$ python -q
>>> import numpy as np
>>> np.set_printoptions(precision=3, suppress=True, linewidth=120, sign=" ")
>>> rd = lambda a: np.round(a, 3) + 0
>>> J = np.load("mat.npy")
>>> rd(J)
array([[ 0.357, -2.008,  1.53 ,  0.722,  0.999,  0.99 ],
       [-0.778, -2.138, -1.523, -0.486,  0.356, -1.069],
       [ 0.209, -2.331,  1.217,  0.615,  1.034,  0.772],
       [-0.88 , -0.908, -2.142, -0.802, -0.185, -1.461],
       [ 0.816,  1.934,  1.684,  0.562, -0.254,  1.173],
       [-0.856, -1.6  , -1.887, -0.661,  0.099, -1.304],
       [-0.242,  2.268, -1.287, -0.64 , -1.029, -0.821],
       [ 0.83 ,  0.075,  2.239,  0.887,  0.478,  1.509],
       [-0.703,  0.781, -2.132, -0.892, -0.734, -1.42 ],
       [ 0.681, -0.894,  2.102,  0.887,  0.764,  1.397],
       [ 0.789, -0.265,  2.221,  0.899,  0.585,  1.491],
       [ 0.793,  2.065,  1.585,  0.515, -0.318,  1.109],
       [-0.627,  1.137, -2.022, -0.868, -0.825, -1.339],
       [ 0.503, -1.592,  1.812,  0.811,  0.927,  1.188],
       [ 0.87 ,  0.598,  2.202,  0.843,  0.299,  1.495],
       [ 0.539,  2.715,  0.712,  0.131, -0.727,  0.535],
       [ 0.495,  2.76 ,  0.58 ,  0.076, -0.771,  0.447],
       [-0.203,  2.342, -1.204, -0.61 , -1.035, -0.763],
       [-0.49 , -2.765, -0.565, -0.07 ,  0.776, -0.437],
       [ 0.796, -0.212,  2.226,  0.898,  0.569,  1.495],
       [ 0.829,  1.846,  1.744,  0.59 , -0.211,  1.212],
       [-0.873, -0.654, -2.194, -0.836, -0.279, -1.491],
       [-0.617,  1.176, -2.007, -0.865, -0.835, -1.328],
       [ 0.772,  2.164,  1.499,  0.475, -0.37 ,  1.054],
       [ 0.502,  2.753,  0.603,  0.085, -0.764,  0.462],
       [ 0.492,  2.763,  0.572,  0.073, -0.774,  0.442],
       [-0.739, -2.289, -1.377, -0.42 ,  0.438, -0.974],
       [ 0.84 ,  1.758,  1.799,  0.617, -0.17 ,  1.247],
       [-0.865, -1.493, -1.939, -0.688,  0.052, -1.337],
       [-0.769, -2.174, -1.49 , -0.471,  0.375, -1.048],
       [-0.046,  2.591, -0.845, -0.482, -1.036, -0.516],
       [ 0.071, -2.557,  0.903,  0.503,  1.038,  0.556],
       [ 0.471,  2.779,  0.511,  0.047, -0.793,  0.401]])
>>> # rank 2
>>> [round(float(x), 3) for x in np.linalg.svd(J, compute_uv=False)[:3]]
[13.078, 11.223, 0.0]
>>> np.argsort(-np.linalg.norm(J, axis=0).round(6), kind="stable")[:3]
array([ 1,  2,  5])
>>> np.linalg.cond(J) > 100
np.True_
>>> gram = np.cov(J, rowvar=False)
>>> np.argwhere(np.triu(np.abs(np.corrcoef(J.T)) > 0.8, 1))
array([[ 0,  2],
       [ 0,  3],
       [ 0,  5],
       [ 1,  4],
       [ 2,  3],
       [ 2,  5],
       [ 3,  5]])
>>> np.argsort(-J.std(axis=0).round(6), kind="stable")
array([ 1,  2,  5,  4,  0,  3])
>>> rd(np.corrcoef(J[:, 1], J[:, 0])[0, 1])
np.float64(0.443)
>>> rd(np.median(J, axis=0))
array([ 0.357,  0.598,  0.58 ,  0.076, -0.185,  0.447])
>>> rd(np.corrcoef(J.T))
array([[ 1.   ,  0.443,  0.955,  0.892,  0.103,  0.965],
       [ 0.443,  1.   ,  0.159, -0.008, -0.846,  0.194],
       [ 0.955,  0.159,  1.   ,  0.986,  0.392,  0.999],
       [ 0.892, -0.008,  0.986,  1.   ,  0.54 ,  0.979],
       [ 0.103, -0.846,  0.392,  0.54 ,  1.   ,  0.359],
       [ 0.965,  0.194,  0.999,  0.979,  0.359,  1.   ]])
